% python3 -q
>>> import numpy as np
>>> from numpy import linalg as LA
>>> np.set_printoptions(precision=1, suppress=True, linewidth=140, floatmode="fixed")
>>> rnd = lambda a: np.round(a, 1) + 0
>>> J = np.loadtxt("block8.csv", delimiter=",")
>>> print(J)
[[15.0 -2.0  0.0]
 [-1.0 -7.0  0.0]
 [-1.0  0.0  2.0]]
>>> print(rnd(np.abs(LA.eigvals(J)).max()))
15.1
>>> print(np.allclose(J, J.T))
False
>>> print((J + J.T) / 2)
[[15.0 -1.5 -0.5]
 [-1.5 -7.0  0.0]
 [-0.5  0.0  2.0]]
>>> print(J @ J)
[[227.0 -16.0   0.0]
 [ -8.0  51.0   0.0]
 [-17.0   2.0   4.0]]
>>> E = np.loadtxt("sample4.csv", delimiter=",")
>>> print(E)
[[ 30.0   0.0   3.0   1.0  -3.0  -3.0   3.0   2.0  -3.0]
 [  0.0 -22.0   1.0   1.0  -3.0   3.0  -3.0   2.0   3.0]
 [ -2.0   2.0  -8.0  -3.0   1.0  -3.0  -3.0  -3.0  -1.0]
 [ -2.0   3.0  -2.0   9.0  -3.0   2.0  -3.0   0.0  -1.0]
 [  2.0   2.0   3.0   0.0  19.0  -2.0   0.0   1.0   1.0]
 [  0.0   2.0   2.0   0.0   1.0 -12.0   3.0  -3.0   2.0]
 [  3.0   0.0   0.0   3.0   1.0   2.0  29.0   0.0   3.0]
 [ -2.0  -3.0   1.0  -1.0  -1.0  -3.0   3.0  29.0   0.0]
 [  0.0   0.0  -1.0  -3.0   0.0  -3.0  -1.0   3.0  27.0]]
>>> vec = np.array([5, -4, -3, 1, -2, -5, 1, -5, -5])
>>> a = np.maximum(E @ vec, 0)
>>> print(E.T @ a)
[ 5124.0  -908.0   402.0   181.0  -555.0 -1049.0  1003.0   185.0  -235.0]
>>> print(E * (a > 1e-9)[:, None])
[[ 30.0   0.0   3.0   1.0  -3.0  -3.0   3.0   2.0  -3.0]
 [  0.0 -22.0   1.0   1.0  -3.0   3.0  -3.0   2.0   3.0]
 [ -2.0   2.0  -8.0  -3.0   1.0  -3.0  -3.0  -3.0  -1.0]
 [ -0.0   0.0  -0.0   0.0  -0.0   0.0  -0.0   0.0  -0.0]
 [  0.0   0.0   0.0   0.0   0.0  -0.0   0.0   0.0   0.0]
 [  0.0   2.0   2.0   0.0   1.0 -12.0   3.0  -3.0   2.0]
 [  3.0   0.0   0.0   3.0   1.0   2.0  29.0   0.0   3.0]
 [ -0.0  -0.0   0.0  -0.0  -0.0  -0.0   0.0   0.0   0.0]
 [  0.0   0.0  -0.0  -0.0   0.0  -0.0  -0.0   0.0   0.0]]
>>> print(rnd(np.tanh(E @ vec)))
[ 1.0  1.0  1.0 -1.0 -1.0  1.0  1.0 -1.0 -1.0]
>>> print(rnd(LA.svd(E, compute_uv=False)))
[33.7 31.5 28.2 26.2 23.3 18.4 12.1  9.3  7.4]
>>> print(LA.matrix_rank(E))
9
>>> out = E / LA.norm(E, axis=1, keepdims=True)
>>> cov = out @ out.T
>>> print(rnd(cov[8]))
[-0.1  0.1  0.0 -0.2  0.1  0.2  0.0  0.1  1.0]
>>> print(rnd(np.degrees(np.arccos(np.clip(cov[8, 0], -1, 1)))))
95.1
>>> print(rnd(LA.norm(out, axis=1)))
[1.0 1.0 1.0 1.0 1.0 1.0 1.0 1.0 1.0]
>>> u = np.array([1, 1, 0, 2, 1, 0, 0, 1, 0])
>>> out = E + np.outer(u, np.eye(9)[7])
>>> print(rnd(LA.det(out) / LA.det(E)), rnd(1 + LA.solve(E, u)[7]))
1.0 1.0
>>> print(out)
[[ 30.0   0.0   3.0   1.0  -3.0  -3.0   3.0   3.0  -3.0]
 [  0.0 -22.0   1.0   1.0  -3.0   3.0  -3.0   3.0   3.0]
 [ -2.0   2.0  -8.0  -3.0   1.0  -3.0  -3.0  -3.0  -1.0]
 [ -2.0   3.0  -2.0   9.0  -3.0   2.0  -3.0   2.0  -1.0]
 [  2.0   2.0   3.0   0.0  19.0  -2.0   0.0   2.0   1.0]
 [  0.0   2.0   2.0   0.0   1.0 -12.0   3.0  -3.0   2.0]
 [  3.0   0.0   0.0   3.0   1.0   2.0  29.0   0.0   3.0]
 [ -2.0  -3.0   1.0  -1.0  -1.0  -3.0   3.0  30.0   0.0]
 [  0.0   0.0  -1.0  -3.0   0.0  -3.0  -1.0   3.0  27.0]]
>>> print(LA.matrix_rank(LA.inv(out) - LA.inv(E), tol=1e-8))
1
>>> print(LA.matrix_rank(out - E))
1
>>> out = np.array([[2, 2, -1, 1], [-1, 0, -2, 2], [1, -1, 2, -2], [-2, -2, -2, -2]])
>>> feats = np.triu(out, 1)
>>> print(feats)
[[ 0  2 -1  1]
 [ 0  0 -2  2]
 [ 0  0  0 -2]
 [ 0  0  0  0]]
>>> print(rnd(np.sort(LA.eigvals(feats))))
[0.0 0.0 0.0 0.0]
>>> print(LA.matrix_rank(feats - feats[0, 0] * np.eye(4)))
3
>>> print(feats @ feats)
[[ 0  0 -4  6]
 [ 0  0  0  4]
 [ 0  0  0  0]
 [ 0  0  0  0]]
>>> print(LA.matrix_power(feats - np.diag(np.diag(feats)), 4))
[[0 0 0 0]
 [0 0 0 0]
 [0 0 0 0]
 [0 0 0 0]]
>>> rng = np.random.default_rng(23513)
>>> idx = rng.permutation(3)
>>> print(idx)
[1 2 0]
>>> out = J[idx][:, idx]
>>> print(np.allclose(out, J))
False
>>> print(rnd(LA.det(out)), rnd(LA.det(J[idx])))
-214.0 -214.0
>>> U, s, Vt = LA.svd(feats)
>>> print(np.argmax(s[:-1] / (s[1:] + 1e-6)) + 1)
3
>>> out = U[:, :3] @ np.diag(s[:3]) @ Vt[:3]
>>> print(LA.matrix_rank(feats, rtol=0.05))
3
>>> print(LA.matrix_rank(out))
3
>>> print(rnd(np.abs(feats - out).max()))
0.0
>>> print(rnd(LA.norm(feats - out, 2)), s[3])
0.0 0.0
>>> print(rnd(out))
[[ 0.0  2.0 -1.0  1.0]
 [ 0.0  0.0 -2.0  2.0]
 [ 0.0  0.0  0.0 -2.0]
 [ 0.0  0.0  0.0  0.0]]
>>> print(rnd(LA.norm(feats - out) / LA.norm(feats)))
0.0
>>> r = LA.matrix_rank(feats)
>>> print(r)
3
>>> ns = LA.svd(feats)[2][r:].T
>>> print(feats @ ns)
[[0.0]
 [0.0]
 [0.0]
 [0.0]]
>>> print([int(LA.matrix_rank(feats[:i])) for i in range(1, len(feats) + 1)])
[1, 2, 3, 3]
>>> print(ns.shape)
(4, 1)
>>> print([int(LA.matrix_rank(np.delete(feats, i, axis=0))) for i in range(4)])
[2, 2, 2, 3]
>>> print(np.allclose(feats @ ns, 0))
True
>>> print(ns @ ns.T)
[[1.0 0.0 0.0 0.0]
 [0.0 0.0 0.0 0.0]
 [0.0 0.0 0.0 0.0]
 [0.0 0.0 0.0 0.0]]
>>> P = np.triu(np.array([[-8, 5, -2, -9], [-6, -7, -7, 2], [-1, 0, 2, -4], [0, -2, -2, -9]]), 1) + np.eye(4)
>>> out = P @ feats @ LA.inv(P)
>>> print(LA.matrix_rank(out))
3
>>> print(np.poly(out))
[1.0 0.0 0.0 0.0 0.0]
>>> print(out)
[[ 0.0  2.0  3.0 23.0]
 [ 0.0  0.0 -2.0  8.0]
 [ 0.0  0.0  0.0 -2.0]
 [ 0.0  0.0  0.0  0.0]]
>>> arr = np.load("a.npy")
>>> print(arr)
[[0.3 0.0 0.0 1.0 2.0 2.0 3.0 1.0]
 [3.0 3.3 0.0 2.0 1.0 0.0 0.0 3.0]
 [2.0 1.0 3.3 0.0 3.0 1.0 1.0 0.0]
 [0.0 3.0 3.0 1.3 2.0 0.0 2.0 3.0]
 [0.0 0.0 3.0 1.0 3.3 3.0 0.0 1.0]
 [0.0 2.0 2.0 2.0 2.0 1.3 0.0 1.0]
 [3.0 2.0 2.0 3.0 2.0 2.0 2.3 3.0]
 [0.0 0.0 0.0 1.0 2.0 2.0 3.0 1.3]]
>>> out = arr / np.sqrt((arr ** 2).mean(axis=1, keepdims=True))
>>> print(rnd(out[7]))
[0.0 0.0 0.0 0.6 1.3 1.3 1.9 0.8]
>>> print(LA.matrix_rank(out) == LA.matrix_rank(arr))
True
>>> U, s, Vt = LA.svd(arr)
>>> print(np.argmax(s[:-1] / (s[1:] + 1e-6)) + 1)
7
>>> out = U[:, :7] @ np.diag(s[:7]) @ Vt[:7]
>>> print(rnd(LA.norm(arr - out) / LA.norm(arr)))
0.0
>>> print(LA.matrix_rank(out))
7
>>> print(rnd(out))
[[0.3 0.0 0.0 1.0 2.0 2.0 3.0 1.0]
 [3.0 3.3 0.0 2.0 1.0 0.0 0.0 3.0]
 [2.0 1.0 3.3 0.0 3.0 1.0 1.0 0.0]
 [0.0 3.0 3.0 1.3 2.0 0.0 2.0 3.0]
 [0.0 0.0 3.0 1.0 3.3 3.0 0.0 1.0]
 [0.0 2.0 2.0 2.0 2.0 1.3 0.0 1.0]
 [3.0 2.0 2.0 3.0 2.0 2.0 2.3 3.0]
 [0.0 0.0 0.0 1.0 2.0 2.0 3.0 1.3]]
>>> q, Rm = LA.qr(arr)
>>> print(np.trace(q @ q.T))
8.0
>>> print(rnd(q))
[[-0.1  0.1  0.0 -0.4 -0.5 -0.2  0.1 -0.7]
 [-0.6 -0.2  0.5  0.1 -0.3  0.5 -0.1  0.0]
 [-0.4  0.2 -0.5  0.5 -0.3 -0.3 -0.2  0.0]
 [ 0.0 -0.8 -0.2  0.2  0.0 -0.2  0.5  0.0]
 [ 0.0  0.0 -0.6 -0.3 -0.1  0.7  0.1  0.0]
 [ 0.0 -0.5 -0.1 -0.3  0.1 -0.1 -0.8  0.0]
 [-0.6  0.1 -0.1 -0.4  0.5 -0.2  0.2  0.0]
 [ 0.0  0.0  0.0 -0.4 -0.5 -0.2  0.1  0.7]]
>>> print(q.shape, Rm.shape)
(8, 8) (8, 8)
>>> print(rnd(q @ Rm))
[[0.3 0.0 0.0 1.0 2.0 2.0 3.0 1.0]
 [3.0 3.3 0.0 2.0 1.0 0.0 0.0 3.0]
 [2.0 1.0 3.3 0.0 3.0 1.0 1.0 0.0]
 [0.0 3.0 3.0 1.3 2.0 0.0 2.0 3.0]
 [0.0 0.0 3.0 1.0 3.3 3.0 0.0 1.0]
 [0.0 2.0 2.0 2.0 2.0 1.3 0.0 1.0]
 [3.0 2.0 2.0 3.0 2.0 2.0 2.3 3.0]
 [0.0 0.0 0.0 1.0 2.0 2.0 3.0 1.3]]
>>> print(np.allclose(Rm.T @ Rm, arr.T @ arr))
True
>>> print(rnd(q.T @ q))
[[1.0 0.0 0.0 0.0 0.0 0.0 0.0 0.0]
 [0.0 1.0 0.0 0.0 0.0 0.0 0.0 0.0]
 [0.0 0.0 1.0 0.0 0.0 0.0 0.0 0.0]
 [0.0 0.0 0.0 1.0 0.0 0.0 0.0 0.0]
 [0.0 0.0 0.0 0.0 1.0 0.0 0.0 0.0]
 [0.0 0.0 0.0 0.0 0.0 1.0 0.0 0.0]
 [0.0 0.0 0.0 0.0 0.0 0.0 1.0 0.0]
 [0.0 0.0 0.0 0.0 0.0 0.0 0.0 1.0]]
